% ipython --no-banner

In [1]: import numpy as np

In [2]: from numpy import linalg as LA

In [3]: np.set_printoptions(precision=3, suppress=True, linewidth=140)

In [4]: feats = np.load("layer2.npy")

In [5]: feats
Out[5]: 
array([[ 1, -2,  4],
       [ 1, -1,  1],
       [ 1,  0,  0],
       [ 1,  1,  1]])

In [6]: vec = np.array([2, 5, -1])

In [7]: y = feats @ vec

In [8]: b, lr = np.zeros(3), 1 / LA.norm(feats, 2) ** 2

In [9]: for i in range(8):
   ...:     b -= lr * feats.T @ (feats @ b - y)
   ...:     if i % 2 == 0: print(i, round(LA.norm(feats @ b - y), 3))
   ...: 
0 7.321
2 5.689
4 4.426
6 3.448

In [10]: round(float(LA.cond(feats)), 3)
Out[10]: 4.54

In [11]: b
Out[11]: array([ 1.216,  3.392, -1.505])

In [12]: theta = np.radians(15)

In [13]: R = np.eye(3)

In [14]: R[2, 2] = R[1, 1] = np.cos(theta)

In [15]: R[2, 1], R[1, 2] = -np.sin(theta), np.sin(theta)

In [16]: R
Out[16]: 
array([[ 1.   ,  0.   ,  0.   ],
       [ 0.   ,  0.966,  0.259],
       [ 0.   , -0.259,  0.966]])

In [17]: B = feats @ R.T

In [18]: np.abs(B - feats).max(axis=0)
Out[18]: array([0.   , 1.103, 0.381])

In [19]: LA.svd(feats, compute_uv=False), LA.svd(B, compute_uv=False)
Out[19]: (array([4.896, 1.694, 1.078]), array([4.896, 1.694, 1.078]))

In [20]: arr = np.loadtxt("w.csv", delimiter=",")

In [21]: arr
Out[21]: 
array([[0., 0., 1., 1.],
       [0., 0., 1., 1.],
       [1., 1., 0., 1.],
       [1., 1., 1., 0.]])

In [22]: [round(float(LA.det(arr[:i, :i])), 2) + 0 for i in range(1, 5)]
Out[22]: [0.0, 0.0, 0.0, 0.0]

In [23]: np.all(LA.eigvalsh(arr) > 0)
Out[23]: np.False_

In [24]: M = np.load("block16.npy")

In [25]: M
Out[25]: 
array([[ 0,  0,  0],
       [ 0,  0,  0],
       [ 0,  0,  0],
       [ 0,  0,  0],
       [ 1, -2,  3],
       [ 0, -2, -1],
       [ 1, -3,  1],
       [ 0,  0,  0],
       [ 1, -2,  3],
       [ 0,  0,  0],
       [ 0, -2, -1],
       [ 1, -2,  3],
       [ 1, -4,  2],
       [ 0,  0,  0],
       [ 2, -5,  4],
       [ 1, -1,  2],
       [ 1, -1,  2],
       [ 1, -4,  2],
       [ 0, -2, -1],
       [ 0,  0,  0]])

In [26]: hat = M @ LA.solve(M.T @ M, M.T)

In [27]: LA.matrix_rank(np.eye(20) - hat)
Out[27]: np.int64(17)

In [28]: round(float(np.trace(hat)), 3)
Out[28]: 3.0

In [29]: np.round(LA.eigvalsh(hat), 3) + 0
Out[29]: array([0., 0., 0., 0., 0., 0., 0., 0., 0., 0., 0., 0., 0., 0., 0., 0., 0., 1., 1., 1.])
